$ ipython --no-banner

In [1]: import numpy as np

In [2]: np.set_printoptions(precision=1, suppress=True, linewidth=120)

In [3]: rnd = lambda a: np.round(a, 1) + 0

In [4]: m1 = np.load("sample11.npy")

In [5]: print(m1)
[[ 2  1  5  2]
 [ 5  0  4  2]
 [ 1  5  5  2]
 [-3  1  1  0]]

In [6]: P = np.triu(np.array([[3, -2, -5, -4], [-3, 9, -8, -6], [-3, 3, -7, -7], [8, -7, -9, -2]]), 1) + np.eye(4)

In [7]: M2 = P @ m1 @ np.linalg.inv(P)

In [8]: print(rnd(np.poly(M2)))
[  1.  -7. -18. -70.   0.]

In [9]: print(rnd(np.linalg.det(M2)))
0.0

In [10]: print(np.linalg.matrix_rank(M2))
3

In [11]: print(M2)
[[   -1.   -30.  -277. -2135.]
 [   15.   -16.   -95.  -715.]
 [   22.    42.   444.  3450.]
 [   -3.    -5.   -54.  -420.]]

In [12]: print(P @ m1 - m1 @ P)
[[ -3. -25. -19.  35.]
 [ 10. -36. -21.  32.]
 [ 21.  -5.  38.  69.]
 [  0.  -6.  -7.   1.]]

In [13]: print(np.trace(M2), np.trace(m1))
7.0 7

In [14]: M2 = m1 / np.linalg.norm(m1, axis=1, keepdims=True)

In [15]: gram = M2 @ M2.T

In [16]: print((np.abs(gram) > 0.9).astype(int))
[[1 0 0 0]
 [0 1 0 0]
 [0 0 1 0]
 [0 0 0 1]]

In [17]: print(rnd(gram[0]))
[1.  0.9 0.8 0. ]

In [18]: rk = np.linalg.matrix_rank(m1)

In [19]: print(rk)
3

In [20]: null = np.linalg.svd(m1)[2][rk:].T

In [21]: print(rnd(null[:, 0] / null[np.abs(null[:, 0]).round(6).argmax(), 0]))
[-0.1  0.  -0.3  1. ]

In [22]: print(np.linalg.matrix_rank(m1.T @ m1), np.linalg.matrix_rank(m1 @ m1.T))
3 3

In [23]: print([int(np.linalg.matrix_rank(m1[:, :j + 1])) for j in range(4)])
[1, 2, 3, 3]

In [24]: J = np.abs(np.array([[5, 5, -7, -1], [-6, -8, 4, -4], [-7, -2, -3, -9], [-9, -6, -5, -1]])) + np.eye(4)

In [25]: J = J / J.sum(axis=1, keepdims=True)

In [26]: print(rnd(J))
[[0.3 0.3 0.4 0.1]
 [0.3 0.4 0.2 0.2]
 [0.3 0.1 0.2 0.4]
 [0.4 0.3 0.2 0.1]]

In [27]: rng = np.random.default_rng(59217)

In [28]: labels = rng.permutation(4)

In [29]: M2 = J[:, labels] * rng.choice([-1, 1], 4)

In [30]: print(rnd(M2))
[[ 0.3  0.1  0.4 -0.3]
 [ 0.4  0.2  0.2 -0.3]
 [ 0.1  0.4  0.2 -0.3]
 [ 0.3  0.1  0.2 -0.4]]

In [31]: Uu, _, VT = np.linalg.svd(J.T @ M2)

In [32]: print(rnd(np.linalg.lstsq(J, M2)[0]))
[[ 0.  0.  0. -1.]
 [ 1.  0.  0.  0.]
 [ 0.  0.  1.  0.]
 [ 0.  1.  0.  0.]]

In [33]: print(rnd(Uu @ VT))
[[ 0.  0.  0. -1.]
 [ 1.  0.  0.  0.]
 [ 0.  0.  1.  0.]
 [ 0.  1.  0.  0.]]

In [34]: print(rnd(np.linalg.norm(M2, 1)), rnd(np.linalg.norm(M2, np.inf)))
1.3 1.0

In [35]: print(rnd(M2[3] @ M2[1]))
0.3

In [36]: print(rnd(np.linalg.norm(M2, "nuc")))
1.6

In [37]: print(np.unique(m1.round(6), axis=0).shape)
(4, 4)

In [38]: print(np.linalg.lstsq(m1[:-1].T, m1[-1])[2])
3

In [39]: print(np.allclose(m1[:-1].T @ np.linalg.lstsq(m1[:-1].T, m1[-1])[0], m1[-1]))
True

In [40]: print(rnd(np.trace(np.linalg.pinv(m1) @ m1)))
3.0

In [41]: print(np.abs(np.diag(np.linalg.qr(m1)[1])) > 1e-9)
[ True  True  True False]

In [42]: Uu, sigma, VT = np.linalg.svd(m1)

In [43]: print(rnd(sigma))
[10.5  5.4  2.1  0. ]

In [44]: M2 = Uu[:, :3] @ np.diag(sigma[:3]) @ VT[:3]

In [45]: print(np.linalg.matrix_rank(M2))
3

In [46]: print(rnd(np.linalg.norm(m1 - M2) / np.linalg.norm(m1)))
0.0

In [47]: print(rnd(M2))
[[ 2.  1.  5.  2.]
 [ 5.  0.  4.  2.]
 [ 1.  5.  5.  2.]
 [-3.  1.  1.  0.]]

In [48]: M2 = J + rng.integers(-2, 3, (4, 1)) @ rng.integers(-2, 3, (1, 4))

In [49]: print(rnd(M2))
[[-0.7  1.3  2.4  2.1]
 [ 0.3  0.4  0.2  0.2]
 [-1.7  2.1  4.2  4.4]
 [ 0.4  0.3  0.2  0.1]]

In [50]: print(rnd(np.linalg.svd(M2 - J, compute_uv=False)))
[7.1 0.  0.  0. ]
